% ipython --no-banner

In [1]: import numpy as np

In [2]: np.set_printoptions(suppress=True, linewidth=140)

In [3]: arr = np.load("data.npy")

In [4]: print(arr.round(2))
[[-0.31  0.12 -0.31 -0.71 -0.26  0.47]
 [ 0.44 -0.46 -0.2  -0.43  0.6  -0.03]
 [ 0.36 -0.25 -0.53  0.46 -0.28  0.49]
 [ 0.53  0.61 -0.35 -0.17 -0.19 -0.4 ]
 [ 0.31 -0.47  0.38 -0.26 -0.66 -0.19]
 [ 0.44  0.35  0.57 -0.04  0.13  0.58]]

In [5]: np.round(np.linalg.norm(arr, axis=0), 2)
Out[5]: array([1., 1., 1., 1., 1., 1.])

In [6]: print(np.round(arr.T @ arr, 2) + 0)
[[1. 0. 0. 0. 0. 0.]
 [0. 1. 0. 0. 0. 0.]
 [0. 0. 1. 0. 0. 0.]
 [0. 0. 0. 1. 0. 0.]
 [0. 0. 0. 0. 1. 0.]
 [0. 0. 0. 0. 0. 1.]]

In [7]: print(np.round(np.linalg.pinv(arr), 2))
[[-0.31  0.44  0.36  0.53  0.31  0.44]
 [ 0.12 -0.46 -0.25  0.61 -0.47  0.35]
 [-0.31 -0.2  -0.53 -0.35  0.38  0.57]
 [-0.71 -0.43  0.46 -0.17 -0.26 -0.04]
 [-0.26  0.6  -0.28 -0.19 -0.66  0.13]
 [ 0.47 -0.03  0.49 -0.4  -0.19  0.58]]

In [8]: np.round(arr @ arr.T, 2) + 0
Out[8]: 
array([[1., 0., 0., 0., 0., 0.],
       [0., 1., 0., 0., 0., 0.],
       [0., 0., 1., 0., 0., 0.],
       [0., 0., 0., 1., 0., 0.],
       [0., 0., 0., 0., 1., 0.],
       [0., 0., 0., 0., 0., 1.]])

In [9]: vec = np.array([-8, 4, -1, -1, -3, -1])

In [10]: target = arr @ vec

In [11]: c, lr = np.zeros(6), 1 / np.linalg.norm(arr, 2) ** 2

In [12]: for i in range(20):
    ...:     c -= lr * arr.T @ (arr @ c - target)
    ...:     if i % 5 == 0: print(i, round(np.linalg.norm(arr @ c - target), 2))
    ...: 
0 0.0
5 0.0
10 0.0
15 0.0

In [13]: print(c.round(2))
[-8.  4. -1. -1. -3. -1.]

In [14]: round(float(np.linalg.cond(arr)), 2)
Out[14]: 1.0

In [15]: out = np.array([[3, 3, 2], [5, 5, 4], [3, 2, 5], [4, 1, 3], [2, 5, 0], [2, 3, 4]])

In [16]: np.round(np.einsum("ij,ij->i", arr, arr), 2)
Out[16]: array([1., 1., 1., 1., 1., 1.])

In [17]: np.linalg.matrix_rank(np.vstack([arr, out.T]))
Out[17]: np.int64(6)

In [18]: out @ arr
---------------------------------------------------------------------------
ValueError                                Traceback (most recent call last)
Cell In[18], line 1
----> 1 out @ arr

ValueError: matmul: Input operand 1 has a mismatch in its core dimension 0, with gufunc signature (n?,k),(k,m?)->(n?,m?) (size 6 is different from 3)

In [19]: data = np.loadtxt("arr.csv", delimiter=",")

In [20]: data.round(2)
Out[20]: 
array([[  6.97, -14.66,  -7.4 ,   9.03],
       [-15.84,  -1.42,  -4.02,  11.44],
       [-16.95,  10.15,   2.7 ,   1.51],
       [-13.57,  13.27,   5.25,  -3.52],
       [ -3.7 , -11.99,  -7.93,  13.4 ],
       [-17.85,   3.54,  -1.45,   8.17],
       [-14.47,  -3.44,  -4.96,  12.42],
       [ 13.14,   5.04,   5.65, -13.04],
       [ 12.6 , -13.71,  -5.7 ,   4.55],
       [ 17.43,  -9.22,  -2.05,  -2.67],
       [-18.03,   4.67,  -0.8 ,   7.24],
       [ 18.  ,  -4.4 ,   0.96,  -7.47],
       [ 16.3 ,   0.6 ,   3.62, -10.99],
       [-17.39,   9.3 ,   2.1 ,   2.57],
       [-17.57,   8.86,   1.8 ,   3.09]])

In [21]: W2 = data[[11, 6]].astype(float)

In [22]: for _ in range(6):
    ...:     lab = np.linalg.norm(data[:, None] - W2, axis=-1).argmin(axis=1)
    ...:     W2 = np.array([data[lab == j].mean(axis=0) for j in range(2)])
    ...: 

In [23]: lab
Out[23]: array([0, 1, 1, 1, 1, 1, 1, 0, 0, 0, 1, 0, 0, 1, 1])

In [24]: np.bincount(lab)
Out[24]: array([6, 9])

In [25]: print(np.abs(W2[1] - W2[0]).argmax())
0

In [26]: np.round(W2[1] - W2[0], 2)
Out[26]: array([-29.11,   9.72,   0.01,   9.69])

In [27]: cov = np.cov(data, rowvar=False)

In [28]: print(np.round(np.linalg.eigvalsh(cov)[::-1], 2) + 0)
[288.77 120.6    0.     0.  ]

In [29]: print(np.argsort(-data.std(axis=0).round(6), kind="stable"))
[0 1 3 2]

In [30]: np.argwhere(np.triu(np.abs(np.corrcoef(data.T)) > 0.8, 1))
Out[30]: array([[1, 2]])

In [31]: cen = data - data.mean(axis=0)

In [32]: evecs = np.linalg.svd(cen)[2][:2]

In [33]: out = cen - cen @ evecs.T @ evecs

In [34]: np.round(out.std(axis=0), 2) + 0
Out[34]: array([0., 0., 0., 0.])

In [35]: round(np.linalg.norm(out) / np.linalg.norm(cen), 2)
Out[35]: np.float64(0.0)

In [36]: np.round(np.cov(cen @ evecs.T, rowvar=False), 2) + 0
Out[36]: 
array([[288.77,   0.  ],
       [  0.  , 120.6 ]])

In [37]: out = data / np.sqrt((data ** 2).mean(axis=1, keepdims=True))

In [38]: print(np.linalg.matrix_rank(out) == np.linalg.matrix_rank(data))
True

In [39]: np.round(np.linalg.norm(out, axis=1), 2)
Out[39]: array([2., 2., 2., 2., 2., 2., 2., 2., 2., 2., 2., 2., 2., 2., 2.])

In [40]: feats = np.load("x.npy")

In [41]: feats.round(2)
Out[41]: 
array([[ 0.97,  0.  ,  0.26,  0.  ,  0.  ,  0.  ],
       [ 0.  ,  1.  ,  0.  ,  0.  ,  0.  ,  0.  ],
       [-0.26,  0.  ,  0.97,  0.  ,  0.  ,  0.  ],
       [ 0.  ,  0.  ,  0.  ,  1.  ,  0.  ,  0.  ],
       [ 0.  ,  0.  ,  0.  ,  0.  ,  1.  ,  0.  ],
       [ 0.  ,  0.  ,  0.  ,  0.  ,  0.  ,  1.  ]])

In [42]: f = np.array([-1, -1, 2, -1, 2, -3])

In [43]: out = feats + np.outer(f, np.eye(6)[1])

In [44]: np.linalg.matrix_rank(out - feats)
Out[44]: np.int64(1)

In [45]: round(np.linalg.det(out) / np.linalg.det(feats), 2), np.round(1 + np.linalg.solve(feats, f)[1], 2)
Out[45]: (np.float64(0.0), np.float64(0.0))

In [46]: K = np.array([[9, 0, 0, 0, 0],
    ...:     [1, 5, 0, 0, 0],
    ...:     [4, 5, 9, 0, 0],
    ...:     [1, 5, 6, 7, 0],
    ...:     [9, 8, 3, 4, 3]])

In [47]: rng = np.random.default_rng(70)

In [48]: lab = rng.permutation(5)

In [49]: lab
Out[49]: array([0, 1, 3, 2, 4])

In [50]: out = K[lab][:, lab]

In [51]: out
Out[51]: 
array([[9, 0, 0, 0, 0],
       [1, 5, 0, 0, 0],
       [1, 5, 7, 6, 0],
       [4, 5, 0, 9, 0],
       [9, 8, 4, 3, 3]])

In [52]: round(np.linalg.det(out), 2), np.round(np.linalg.det(K[lab]), 2)
Out[52]: (np.float64(8505.0), np.float64(-8505.0))

In [53]: np.round(np.sort(np.abs(np.linalg.eigvals(out))), 2)
Out[53]: array([3., 5., 7., 9., 9.])

In [54]: np.trace(out)
Out[54]: np.int64(33)

In [55]: vec = np.array([-3, -2, 0, 2, -2])

In [56]: target = out @ vec

In [57]: target
Out[57]: array([-27, -13,  -1,  -4, -43])

In [58]: print(np.round(np.linalg.solve(out, target + out[:, 2]), 2))
[-3. -2.  1.  2. -2.]

In [59]: np.round(np.linalg.solve(out, target), 2) + 0
Out[59]: array([-3., -2.,  0.,  2., -2.])

In [60]: np.round(np.linalg.solve(out, out[:, 3]), 2) + 0
Out[60]: array([0., 0., 0., 1., 0.])

In [61]: np.round(np.linalg.solve(out.T, out[4]), 2)
Out[61]: array([0., 0., 0., 0., 1.])

In [62]: t = np.radians(99)

In [63]: R = np.eye(5)

In [64]: R[2, 2] = R[1, 1] = np.cos(t)

In [65]: R[2, 1], R[1, 2] = -np.sin(t), np.sin(t)

In [66]: print(R.round(2))
[[ 1.    0.    0.    0.    0.  ]
 [ 0.   -0.16  0.99  0.    0.  ]
 [ 0.   -0.99 -0.16  0.    0.  ]
 [ 0.    0.    0.    1.    0.  ]
 [ 0.    0.    0.    0.    1.  ]]

In [67]: out = K @ R.T

In [68]: round(float(np.linalg.det(R)), 2), round(np.trace(R), 2)
Out[68]: (1.0, np.float64(2.69))

In [69]: np.allclose(np.linalg.norm(K, axis=1), np.linalg.norm(out, axis=1))
Out[69]: True
